% ipython --no-banner

In [1]: import numpy as np

In [2]: import numpy.linalg as la

In [3]: np.set_printoptions(precision=4, suppress=True, linewidth=120)

In [4]: def tidy(a):
   ...:     return np.round(a, 4) + 0
   ...: 

In [5]: Y = np.array([[-2, -2], [0, -3]])

In [6]: E = np.kron(np.eye(2, dtype=int), Y)

In [7]: E
Out[7]: 
array([[-2, -2,  0,  0],
       [ 0, -3,  0,  0],
       [ 0,  0, -2, -2],
       [ 0,  0,  0, -3]])

In [8]: W = np.array([[1, 1, -3], [-1, 2, -1], [0, -1, 1], [3, 3, 0]])

In [9]: c = np.array([3, 2, 0])

In [10]: H = np.maximum(E @ W + c, 0)

In [11]: H
Out[11]: 
array([[3, 0, 8],
       [6, 0, 3],
       [0, 0, 0],
       [0, 0, 0]])

In [12]: la.matrix_rank(H)
Out[12]: np.int64(2)

In [13]: C = np.array([[1, -1], [0, 0], [1, 3]])

In [14]: H @ C
Out[14]: 
array([[11, 21],
       [ 9,  3],
       [ 0,  0],
       [ 0,  0]])

In [15]: tidy(np.abs(la.eigvals(E)).max())
Out[15]: np.float64(3.0)

In [16]: la.matrix_power(E, 2)
Out[16]: 
array([[ 4, 10,  0,  0],
       [ 0,  9,  0,  0],
       [ 0,  0,  4, 10],
       [ 0,  0,  0,  9]])

In [17]: tidy(np.sort(np.abs(la.eigvals(E))))
Out[17]: array([2., 2., 3., 3.])

In [18]: E @ E
Out[18]: 
array([[ 4, 10,  0,  0],
       [ 0,  9,  0,  0],
       [ 0,  0,  4, 10],
       [ 0,  0,  0,  9]])

In [19]: (E + E.T) / 2
Out[19]: 
array([[-2., -1.,  0.,  0.],
       [-1., -3.,  0.,  0.],
       [ 0.,  0., -2., -1.],
       [ 0.,  0., -1., -3.]])

In [20]: ev, vecs = la.eig(E)

In [21]: tidy(np.sort(la.eigvals(E.T)))
Out[21]: array([-3., -3., -2., -2.])

In [22]: tidy(np.sort(la.eigvals(E @ E)))
Out[22]: array([4., 4., 9., 9.])

In [23]: f = np.array([-5, -3, 3, -1])

In [24]: Y = E + np.outer(f, np.eye(4)[2])

In [25]: Y
Out[25]: 
array([[-2., -2., -5.,  0.],
       [ 0., -3., -3.,  0.],
       [ 0.,  0.,  1., -2.],
       [ 0.,  0., -1., -3.]])

In [26]: tidy(la.det(Y) / la.det(E)), tidy(1 + la.solve(E, f)[2])
Out[26]: (np.float64(-0.8333), np.float64(-0.8333))

In [27]: la.matrix_rank(Y - E)
Out[27]: np.int64(1)

In [28]: la.matrix_rank(la.inv(Y) - la.inv(E), tol=1e-8)
Out[28]: np.int64(1)

In [29]: Y = E[0, 0] * E[1:] - np.outer(E[1:, 0], E[0])

In [30]: Y
Out[30]: 
array([[0, 6, 0, 0],
       [0, 0, 4, 4],
       [0, 0, 0, 6]])

In [31]: E[:, 0] / E[0, 0]
Out[31]: array([ 1., -0., -0., -0.])

In [32]: np.flatnonzero(~Y.round(6).any(axis=1))
Out[32]: array([], dtype=int64)

In [33]: K = np.loadtxt("a.csv", delimiter=",")

In [34]: K
Out[34]: 
array([[-0.2, -0.7,  1.2, -0.5, -1.2],
       [ 0.7,  0. ,  0.2,  2.1, -0.8],
       [-0.5, -1.1, -0.6,  0. , -0.9],
       [-0.1,  0.7,  0. ,  0.3, -0.1],
       [-0.8, -0.3, -0.5,  1.2,  0.4],
       [ 0.1,  0.3, -1.5,  1. ,  0.3],
       [-0.3,  0. ,  0.1, -0.3, -0.6],
       [-1.3,  0.2, -0.2,  2.3,  0.1],
       [-0.7,  0.2,  1.4,  1. ,  2.2],
       [ 0.3, -0.3,  0.4, -0.7, -0.9],
       [ 0.2, -0.3, -0.9, -0.2,  1. ],
       [-1.5,  1.2,  0.3, -0.4, -0.3],
       [ 1.2, -1.1, -0.3, -1.1,  0.8],
       [ 0.7,  0. , -0.9, -1. , -1.3],
       [ 0.9, -0.8,  0.6, -0.6,  0.7],
       [-0.1, -2.3, -1. ,  0.5, -0.4],
       [ 1. ,  0.2,  1.3,  0.3, -0.4],
       [ 0.6, -0.1, -0.9,  0.3,  0.7],
       [ 0. , -0.5,  0.5,  0.8,  0.5],
       [ 0.3, -0.2,  0.3,  0.4,  1.3],
       [-0.8, -1.4,  0.3,  0.2,  0.8],
       [ 0.6,  1.2, -2.6,  0.7,  0.8],
       [-0.2, -0.3, -3.2,  0.1, -0.4],
       [-0.4, -0.1,  1.1, -1. , -0.7],
       [-0.8, -1.4,  0.4,  0.7, -1.2],
       [ 3.6,  4.2,  4.8,  3. , -4.8],
       [-0.2, -0.2, -1. , -0.5,  0.2],
       [-0.9,  0.3, -0.7, -0.4,  0. ],
       [ 0.4,  0.6, -0.5,  0.2, -0.3],
       [ 0.2, -1.2,  0.3, -0.2, -1.2],
       [-0.4, -0.7,  0.2,  0.5,  0.8],
       [ 1. ,  0.8, -1.8, -0.1,  1.3],
       [ 0.6,  0.1,  1.6,  0.7,  0. ],
       [-0.8, -0.5,  1.3, -0.8,  0.4],
       [-0.1,  0. ,  0. , -1. ,  0.1],
       [-0.8, -0.5,  1.5, -1.8, -1.9],
       [ 0.4, -1.2,  0.2, -1.9, -0.1]])

In [35]: cen = (K - K.mean(axis=0)) / K.std(axis=0)

In [36]: np.argwhere(np.abs(cen) > 2)
Out[36]: 
array([[ 7,  3],
       [ 8,  4],
       [15,  1],
       [22,  2],
       [25,  0],
       [25,  1],
       [25,  2],
       [25,  3],
       [25,  4]])

In [37]: tidy(cen.std(axis=0))
Out[37]: array([1., 1., 1., 1., 1.])

In [38]: c = la.lstsq(np.delete(cen, 4, axis=1), cen[:, 4])[0]

In [39]: tidy(1 - np.var(cen[:, 4] - np.delete(cen, 4, axis=1) @ c))
Out[39]: np.float64(0.3269)

In [40]: tidy(c)
Out[40]: array([-0.1915, -0.1678, -0.4008,  0.0499])
